$ python3 -q
>>> import numpy as np
>>> np.set_printoptions(precision=2, suppress=True, linewidth=140)
>>> out = np.array([[2, 4, -2, 7, -1]])
>>> F = np.block([[np.zeros((1, 1)), out], [out.T, np.zeros((5, 5))]])
>>> F
array([[ 0.,  2.,  4., -2.,  7., -1.],
       [ 2.,  0.,  0.,  0.,  0.,  0.],
       [ 4.,  0.,  0.,  0.,  0.,  0.],
       [-2.,  0.,  0.,  0.,  0.,  0.],
       [ 7.,  0.,  0.,  0.,  0.,  0.],
       [-1.,  0.,  0.,  0.,  0.,  0.]])
>>> Uu, sig, Vh = np.linalg.svd(F, full_matrices=False)
>>> (sig > 1e-8).sum()
np.int64(2)
>>> np.round(sig / sig[0], 2) + 0
array([1., 1., 0., 0., 0., 0.])
>>> np.round(Uu.T @ F @ Vh.T, 2) + 0
array([[8.6, 0. , 0. , 0. , 0. , 0. ],
       [0. , 8.6, 0. , 0. , 0. , 0. ],
       [0. , 0. , 0. , 0. , 0. , 0. ],
       [0. , 0. , 0. , 0. , 0. , 0. ],
       [0. , 0. , 0. , 0. , 0. , 0. ],
       [0. , 0. , 0. , 0. , 0. , 0. ]])
>>> sig.round(2) + 0
array([8.6, 8.6, 0. , 0. , 0. , 0. ])
>>> Uu.shape, sig.shape, Vh.shape
((6, 6), (6,), (6, 6))
>>> rk = np.linalg.matrix_rank(F)
>>> rk
np.int64(2)
>>> N = np.linalg.svd(F)[2][rk:].T
>>> np.round(F @ N, 2) + 0
array([[0., 0., 0., 0.],
       [0., 0., 0., 0.],
       [0., 0., 0., 0.],
       [0., 0., 0., 0.],
       [0., 0., 0., 0.],
       [0., 0., 0., 0.]])
>>> N.shape
(6, 4)
>>> N @ N.T
array([[ 0.  ,  0.  ,  0.  ,  0.  ,  0.  ,  0.  ],
       [ 0.  ,  0.95, -0.11,  0.05, -0.19,  0.03],
       [ 0.  , -0.11,  0.78,  0.11, -0.38,  0.05],
       [ 0.  ,  0.05,  0.11,  0.95,  0.19, -0.03],
       [ 0.  , -0.19, -0.38,  0.19,  0.34,  0.09],
       [ 0.  ,  0.03,  0.05, -0.03,  0.09,  0.99]])
>>> np.allclose(F @ N, 0)
True
>>> [int(np.linalg.matrix_rank(F[:i])) for i in range(1, len(F) + 1)]
[1, 2, 2, 2, 2, 2]
>>> [int(np.linalg.matrix_rank(np.delete(F, i, axis=0))) for i in range(6)]
[1, 2, 2, 2, 2, 2]
>>> M = np.load("out8.npy")
>>> M
array([[0, 0, 0, 0, 0, 0, 0, 0, 0, 1, 0, 1, 0, 0],
       [0, 0, 0, 0, 0, 0, 1, 0, 0, 1, 0, 0, 0, 0],
       [0, 0, 0, 0, 0, 0, 0, 0, 0, 0, 0, 0, 0, 1],
       [0, 0, 0, 0, 0, 1, 0, 1, 1, 0, 1, 0, 1, 0],
       [0, 0, 0, 0, 0, 1, 0, 0, 1, 0, 1, 0, 1, 0],
       [0, 0, 0, 1, 1, 0, 0, 1, 1, 0, 1, 0, 0, 0],
       [0, 1, 0, 0, 0, 0, 0, 0, 0, 1, 0, 1, 0, 0],
       [0, 0, 0, 1, 0, 1, 0, 0, 1, 0, 1, 0, 1, 0],
       [0, 0, 0, 1, 1, 1, 0, 1, 0, 0, 1, 0, 1, 0],
       [1, 1, 0, 0, 0, 0, 1, 0, 0, 0, 0, 0, 0, 0],
       [0, 0, 0, 1, 1, 1, 0, 1, 1, 0, 0, 0, 1, 0],
       [1, 0, 0, 0, 0, 0, 1, 0, 0, 0, 0, 0, 0, 0],
       [0, 0, 0, 1, 1, 0, 0, 1, 1, 0, 1, 0, 0, 0],
       [0, 0, 1, 0, 0, 0, 0, 0, 0, 0, 0, 0, 0, 0]])
>>> def softmax(z):
...     e = np.exp(z - z.max(axis=-1, keepdims=True))
...     return e / e.sum(axis=-1, keepdims=True)
... 
>>> softmax(M).sum(axis=1)
array([1., 1., 1., 1., 1., 1., 1., 1., 1., 1., 1., 1., 1., 1.])
>>> att = M @ M.T / np.sqrt(14)
>>> softmax(att)[8] @ M
array([0.07, 0.07, 0.03, 0.59, 0.49, 0.57, 0.1 , 0.59, 0.6 , 0.1 , 0.64, 0.07, 0.57, 0.03])
>>> softmax(att).round(6).argmax(axis=1)
array([ 0,  1,  2,  3,  3,  5,  6,  7,  8,  9, 10,  9,  5, 13])
